$ ipython --no-banner

In [1]: import numpy as np

In [2]: np.set_printoptions(precision=2, suppress=True, linewidth=160)

In [3]: rd = lambda a: np.round(a, 2) + 0

In [4]: arr = np.load("run18.npy")

In [5]: arr
Out[5]: 
array([[24,  6],
       [28,  7],
       [28,  7],
       [24,  6],
       [28,  7],
       [ 8,  2]])

In [6]: print(rd(arr @ np.linalg.pinv(arr) @ arr))
[[24.  6.]
 [28.  7.]
 [28.  7.]
 [24.  6.]
 [28.  7.]
 [ 8.  2.]]

In [7]: np.allclose(arr[:-1].T @ np.linalg.lstsq(arr[:-1].T, arr[-1])[0], arr[-1])
Out[7]: True

In [8]: U, sigma, vt = np.linalg.svd(arr)

In [9]: np.argmax(sigma[:-1] / (sigma[1:] + 1e-6)) + 1
Out[9]: np.int64(1)

In [10]: other = U[:, :1] @ np.diag(sigma[:1]) @ vt[:1]

In [11]: rd(np.linalg.norm(arr - other) / np.linalg.norm(arr))
Out[11]: np.float64(0.0)

In [12]: rd(other)
Out[12]: 
array([[24.,  6.],
       [28.,  7.],
       [28.,  7.],
       [24.,  6.],
       [28.,  7.],
       [ 8.,  2.]])

In [13]: np.linalg.matrix_rank(arr, rtol=0.05)
Out[13]: np.int64(1)

In [14]: F = np.loadtxt("a.csv", delimiter=",")

In [15]: print(F)
[[-2. -1.  0.  0.]
 [-1.  6. -1.  0.]
 [ 0. -1.  3. -1.]
 [ 0.  0. -1.  2.]]

In [16]: vals, V = np.linalg.eigvalsh(F)
Traceback (most recent call last):
  Cell In[16], line 1
    vals, V = np.linalg.eigvalsh(F)
ValueError: too many values to unpack (expected 2)


In [17]: vals, V = np.linalg.eigh(F)

In [18]: rd(np.linalg.eigvalsh(F @ F))
Out[18]: array([ 1.75,  4.52, 11.38, 41.35])

In [19]: print(rd(np.abs(V[:, -1])))
[0.11 0.95 0.3  0.07]

In [20]: rd(V.T @ V)
Out[20]: 
array([[1., 0., 0., 0.],
       [0., 1., 0., 0.],
       [0., 0., 1., 0.],
       [0., 0., 0., 1.]])

In [21]: rd(vals.sum()), np.trace(F)
Out[21]: (np.float64(9.0), np.float64(9.0))

In [22]: rd(V @ np.diag(vals) @ V.T)
Out[22]: 
array([[-2., -1.,  0.,  0.],
       [-1.,  6., -1.,  0.],
       [ 0., -1.,  3., -1.],
       [ 0.,  0., -1.,  2.]])

In [23]: np.unique(vals.round(6) + 0, return_counts=True)[1]
Out[23]: array([1, 1, 1, 1])

In [24]: np.all(np.linalg.eigvalsh(F) > 0)
Out[24]: np.False_

In [25]: q, R = np.linalg.qr(F)

In [26]: np.trace(q @ q.T)
Out[26]: np.float64(4.0)

In [27]: print(q.shape, R.shape)
(4, 4) (4, 4)

In [28]: x0 = np.array([2, -3, -1, -8])

In [29]: target = F @ x0

In [30]: target
Out[30]: array([ -1., -19.,   8., -15.])

In [31]: rd(np.linalg.solve(F, target))
Out[31]: array([ 2., -3., -1., -8.])

In [32]: rd(np.linalg.solve(F.T, F[1]))
Out[32]: array([0., 1., 0., 0.])

In [33]: m1 = np.loadtxt("block14.csv", delimiter=",")

In [34]: m1
Out[34]: 
array([[-5.,  0.,  0.,  0.,  0.,  0.],
       [ 0.,  2.,  0.,  0.,  0.,  0.],
       [ 0.,  0., -3.,  0.,  0.,  0.],
       [ 0.,  0.,  0., -1.,  0.,  0.],
       [ 0.,  0.,  0.,  0.,  0.,  0.],
       [ 0.,  0.,  0.,  0.,  0.,  2.]])

In [35]: np.linalg.matrix_rank(m1 - m1[0, 0] * np.eye(6))
Out[35]: np.int64(5)

In [36]: other = np.linalg.invert(F)
Traceback (most recent call last):
  Cell In[36], line 1
    other = np.linalg.invert(F)
AttributeError: module 'numpy.linalg' has no attribute 'invert'


In [37]: other = np.linalg.inv(F)

In [38]: print(rd(np.linalg.inv(other)))
[[-2. -1.  0.  0.]
 [-1.  6. -1.  0.]
 [ 0. -1.  3. -1.]
 [ 0.  0. -1.  2.]]

In [39]: np.allclose(other, F.T)
Out[39]: False

In [40]: rd(np.linalg.slogdet(F)[0])
Out[40]: np.float64(-1.0)

In [41]: rd(np.linalg.det(F) * np.linalg.det(other))
Out[41]: np.float64(1.0)

In [42]: rd(other)
Out[42]: 
array([[-0.46, -0.08, -0.03, -0.02],
       [-0.08,  0.16,  0.07,  0.03],
       [-0.03,  0.07,  0.43,  0.21],
       [-0.02,  0.03,  0.21,  0.61]])

In [43]: other = np.array([[2, 5, 2], [1, 5, 3], [-1, 3, 3]])

In [44]: W2 = np.array([[8]])

In [45]: J = np.block([[other, np.array([[3], [1], [2]])], [np.zeros((1, 3)), W2]])

In [46]: J
Out[46]: 
array([[ 2.,  5.,  2.,  3.],
       [ 1.,  5.,  3.,  1.],
       [-1.,  3.,  3.,  2.],
       [ 0.,  0.,  0.,  8.]])

In [47]: t3 = np.stack([F, 3 * F, F[::-1]])

In [48]: print((t3 @ F.T).shape)
(3, 4, 4)

In [49]: np.linalg.matrix_rank(t3)
Out[49]: array([4, 4, 4])

In [50]: print(t3.sum(axis=0))
[[-8. -4. -1.  2.]
 [-4. 23. -1. -1.]
 [-1.  2. 11. -4.]
 [-2. -1. -4.  8.]]

In [51]: np.all(np.linalg.eigvalsh(m1) > 0)
Out[51]: np.False_

In [52]: [round(float(np.linalg.det(m1[:i, :i])), 2) + 0 for i in range(1, 7)]
Out[52]: [-5.0, -10.0, 30.0, -30.0, 0.0, 0.0]
